$ python3 -q
>>> import numpy as np
>>> import numpy.linalg as la
>>> np.set_printoptions(suppress=True, linewidth=160)
>>> X = np.load("run8.npy")
>>> X
array([[-2.,  0.,  0., -3.],
       [ 0., -2.,  0.,  0.],
       [ 0.,  0., -2.,  0.],
       [-3.,  0.,  0., -2.]])
>>> f, r1 = X[3], X[0]
>>> f @ r1
np.float64(12.0)
>>> p = (f @ r1) / (f @ f) * f
>>> (r1 - p) @ f
np.float64(0.0)
>>> round(la.norm(f + r1) ** 2 + la.norm(f - r1) ** 2, 3)
np.float64(52.0)
>>> la.matrix_rank(np.outer(f, r1))
np.int64(1)
>>> vals, vecs = la.eig(X)
>>> round(np.prod(vals), 3)
np.float64(-20.0)
>>> np.round(np.sort(la.eigvals(X @ X)), 3)
array([ 1.,  4.,  4., 25.])
>>> vals.round(3)
array([ 1., -5., -2., -2.])
>>> F = np.loadtxt("mat.csv", delimiter=",")
>>> F
array([[-0.12 ,  0.619,  0.524],
       [ 0.101, -0.189, -0.39 ],
       [ 0.232,  0.766,  0.843],
       [-0.009, -0.571, -0.689],
       [ 0.083, -0.069,  0.03 ],
       [ 0.069,  0.771,  0.717],
       [-0.01 ,  1.866,  1.863],
       [-0.169, -1.872, -1.826],
       [-0.043, -0.144, -0.261],
       [-0.064,  0.317,  0.494]])
>>> C2 = np.cov(F, rowvar=False)
>>> np.argwhere(np.triu(np.abs(np.corrcoef(F.T)) > 0.8, 1))
array([[1, 2]])
>>> np.round(F.std(axis=0), 3)
array([0.111, 0.939, 0.953])
>>> C2.round(3)
array([[0.014, 0.046, 0.046],
       [0.046, 0.979, 0.987],
       [0.046, 0.987, 1.008]])
>>> np.round(la.eigvalsh(C2)[::-1], 3)
array([1.983, 0.012, 0.007])
>>> np.round(np.corrcoef(F.T), 3)
array([[1.   , 0.392, 0.388],
       [0.392, 1.   , 0.993],
       [0.388, 0.993, 1.   ]])
>>> hat = F @ la.solve(F.T @ F, F.T)
>>> np.round(np.diag(hat), 3)
array([0.33 , 0.425, 0.476, 0.142, 0.149, 0.101, 0.476, 0.473, 0.121, 0.307])
>>> rng = np.random.default_rng(342194)
>>> data = np.eye(4, dtype=int)[rng.permutation(4)]
>>> data
array([[0, 0, 0, 1],
       [1, 0, 0, 0],
       [0, 0, 1, 0],
       [0, 1, 0, 0]])
>>> round(float(la.det(2 * data)), 3), round(la.det(data), 3)
(16.0, np.float64(1.0))
>>> round(float(la.det(data[::-1])), 3)
1.0
>>> round(la.eigvals(data).sum().real, 3)
np.float64(1.0)
>>> np.round(np.poly(data), 3) + 0
array([ 1., -1.,  0., -1.,  1.])
>>> np.round(la.eigvals(data), 3)
array([-0.5+0.866j, -0.5-0.866j,  1. +0.j   ,  1. +0.j   ])
>>> f, r1 = data[0], data[2]
>>> f @ r1
np.int64(0)
>>> p = (f @ r1) / (f @ f) * f
>>> p
array([0., 0., 0., 0.])
>>> np.outer(f, r1)
array([[0, 0, 0, 0],
       [0, 0, 0, 0],
       [0, 0, 0, 0],
       [0, 0, 1, 0]])
>>> np.round(la.norm(f + r1) ** 2 + la.norm(f - r1) ** 2, 3)
np.float64(4.0)
>>> W0 = np.array([[22, 15, 9, 9], [15, 13, 8, 3], [9, 8, 5, 2], [9, 3, 2, 10]])
>>> t3 = np.stack([W0, 2 * W0, W0[::-1]])
>>> t3.sum(axis=0)
array([[75, 48, 29, 37],
       [54, 47, 29, 11],
       [42, 37, 23,  9],
       [49, 24, 15, 39]])
>>> feats = np.load("dump.npy")
>>> feats
array([[ 0.733, -0.284,  0.764],
       [ 0.241,  0.064,  0.289],
       [ 0.367, -0.052,  0.01 ],
       [-0.52 , -0.129,  0.206],
       [-2.493, -0.017, -1.1  ],
       [ 0.369,  0.204,  1.884],
       [-1.15 ,  0.124, -1.684],
       [ 0.322,  0.046, -0.129],
       [ 1.753, -0.394,  2.058],
       [-0.245,  0.272, -0.775],
       [-1.794, -0.067, -2.285],
       [ 2.375, -0.039,  2.084],
       [ 1.736,  0.035,  1.273],
       [ 1.558,  0.157,  2.28 ],
       [ 1.859, -0.227,  1.638],
       [ 1.873, -0.094,  1.27 ]])
>>> C2 = np.cov(feats, rowvar=False)
>>> np.round(np.polyfit(feats[:, 1], feats[:, 2], 1), 3)
array([-1.855,  0.44 ])
>>> C2.round(3)
array([[ 2.008, -0.067,  1.766],
       [-0.067,  0.032, -0.059],
       [ 1.766, -0.059,  2.003]])
>>> C2.shape
(3, 3)
>>> np.round(np.corrcoef(feats[:, 1], feats[:, 2])[0, 1], 3)
np.float64(-0.233)
>>> hat = feats @ la.solve(feats.T @ feats, feats.T)
>>> np.round(hat @ feats[:, 1], 3)
array([-0.284,  0.064, -0.052, -0.129, -0.017,  0.204,  0.124,  0.046, -0.394,  0.272, -0.067, -0.039,  0.035,  0.157, -0.227, -0.094])
>>> cen = feats - feats.mean(axis=0)
>>> U, s, Vh = la.svd(cen, full_matrices=False)
>>> np.searchsorted(np.cumsum(s ** 2) / (s ** 2).sum(), 0.9) + 1
np.int64(1)
>>> (np.sign(U[:, 0]) == np.sign(U[0, 0])).astype(int)
array([1, 0, 0, 0, 0, 1, 0, 0, 1, 0, 0, 1, 1, 1, 1, 1])
